% python3 -q
>>> import numpy as np
>>> from numpy import linalg as LA
>>> np.set_printoptions(precision=2, suppress=True, linewidth=200)
>>> rd = lambda a: np.round(a, 2) + 0
>>> out = np.array([[1, 2], [1, 0], [3, 2]])
>>> C = np.array([[3, 0, 1, 2], [2, -1, -1, 0]])
>>> K = out @ C
>>> K
array([[ 7, -2, -1,  2],
       [ 3,  0,  1,  2],
       [13, -2,  1,  6]])
>>> # null space of dimension 2
>>> rank = LA.matrix_rank(K)
>>> rank
np.int64(2)
>>> null = LA.svd(K)[2][rank:].T
>>> rd(K @ null)
array([[0., 0.],
       [0., 0.],
       [0., 0.]])
>>> print([int(LA.matrix_rank(K[:i])) for i in range(1, len(K) + 1)])
[1, 2, 2]
>>> [int(LA.matrix_rank(np.delete(K, i, axis=0))) for i in range(3)]
[2, 2, 2]
>>> null.shape
(4, 2)
>>> np.allclose(K @ null, 0)
True
>>> rd(LA.norm(K, 2) / LA.norm(K))
np.float64(0.99)
>>> np.argsort(-LA.norm(K, axis=0).round(6), kind="stable")[:3]
array([0, 3, 1])
>>> LA.matrix_rank(K, rtol=0.1)
np.int64(2)
>>> LA.lstsq(K[:-1].T, K[-1])[2]
np.int32(2)
>>> try:
...     LA.inv(K)
... except LA.LinAlgError as e:
...     print("failed:", e)
... 
failed: Last 2 dimensions of the array must be square
>>> rd(K @ LA.pinv(K) @ K)
array([[ 7., -2., -1.,  2.],
       [ 3.,  0.,  1.,  2.],
       [13., -2.,  1.,  6.]])
>>> rd(np.trace(LA.pinv(K) @ K))
np.float64(2.0)
>>> np.unique(K.round(6), axis=0).shape
(3, 4)
>>> np.abs(np.diag(LA.qr(K)[1])) > 1e-9
array([ True,  True, False])
>>> vec = np.array([3, 1, 3, 1])
>>> h = np.maximum(K @ vec, 0)
>>> np.maximum(K @ (3 * vec), 0)
array([ 54,  42, 138])
>>> np.maximum(K @ vec, 0) - np.maximum(-K @ vec, 0)
array([18, 14, 46])
>>> K * (h > 1e-9)[:, None]
array([[ 7, -2, -1,  2],
       [ 3,  0,  1,  2],
       [13, -2,  1,  6]])
>>> rd(np.tanh(K @ vec))
array([1., 1., 1.])
